$ python -q
>>> import numpy as np
>>> np.set_printoptions(precision=1, suppress=True, linewidth=160, legacy="1.25")
>>> M = np.loadtxt("test7.csv", delimiter=",")
>>> M.round(1) + 0
array([[-0.1, -0.8,  0.3,  0.3],
       [ 0.1, -0.3, -0.1, -0.9],
       [ 0.4,  0.3, -0.4,  0.1],
       [-0.7, -0.1, -0.7,  0. ],
       [ 0.5, -0.5, -0.5,  0.2]])
>>> # columns are unit length and at right angles
>>> t3 = np.stack([M, -3 * M, M[::-1]])
>>> t3.shape
(3, 5, 4)
>>> np.einsum("bij,cij->bc", t3, t3)
array([[  4. , -12. ,   0.8],
       [-12. ,  36. ,  -2.3],
       [  0.8,  -2.3,   4. ]])
>>> np.linalg.matrix_rank(t3.reshape(3, -1))
2
>>> x0 = np.array([5, 5, 2, 2])
>>> target = M @ x0
>>> beta, lr = np.zeros(4), 1 / np.linalg.norm(M, 2) ** 2
>>> for i in range(30):
...     beta -= lr * M.T @ (M @ beta - target)
...     if i % 5 == 0: print(i, round(np.linalg.norm(M @ beta - target), 1))
... 
0 0.0
5 0.0
10 0.0
15 0.0
20 0.0
25 0.0
>>> beta
array([5., 5., 2., 2.])
>>> np.round(np.linalg.cond(M), 1)
1.0
>>> O, Rm = np.linalg.qr(M)
>>> O.round(1) + 0
array([[-0.1, -0.8,  0.3,  0.3],
       [ 0.1, -0.3, -0.1, -0.9],
       [ 0.4,  0.3, -0.4,  0.1],
       [-0.7, -0.1, -0.7,  0. ],
       [ 0.5, -0.5, -0.5,  0.2]])
>>> Rm.round(1) + 0
array([[1., 0., 0., 0.],
       [0., 1., 0., 0.],
       [0., 0., 1., 0.],
       [0., 0., 0., 1.]])
>>> O.shape, Rm.shape
((5, 4), (4, 4))
>>> P = M @ np.linalg.solve(M.T @ M, M.T)
>>> np.round((np.eye(5) - P) @ M, 1) + 0
array([[0., 0., 0., 0.],
       [0., 0., 0., 0.],
       [0., 0., 0., 0.],
       [0., 0., 0., 0.],
       [0., 0., 0., 0.]])
>>> np.round(np.trace(P), 1)
4.0
>>> np.linalg.matrix_rank(np.eye(5) - P)
1
>>> np.allclose(P @ P, P)
True
>>> np.diag(P)
array([0.8, 1. , 0.4, 1. , 0.8])
>>> arr = np.load("dump.npy")
>>> arr
array([[ 1,  0,  0,  0,  0],
       [-2,  1,  0,  0,  0],
       [-3,  8,  1,  0,  0],
       [ 7, -1,  2,  1,  0],
       [-4,  5,  5, -1,  1]])
>>> # triangular, det is the product of the diagonal
>>> P = np.triu(np.array([[-1, -1, -3, -2, 3],
...     [-1, 2, 1, -1, -2],
...     [0, -2, 0, -2, 0],
...     [1, -3, 1, -1, 0],
...     [2, 0, -3, 1, -3]]), 1) + np.eye(5)
>>> M2 = P @ arr @ np.linalg.inv(P)
>>> np.round(np.linalg.det(M2), 1)
1.0
>>> np.linalg.matrix_rank(M2)
5
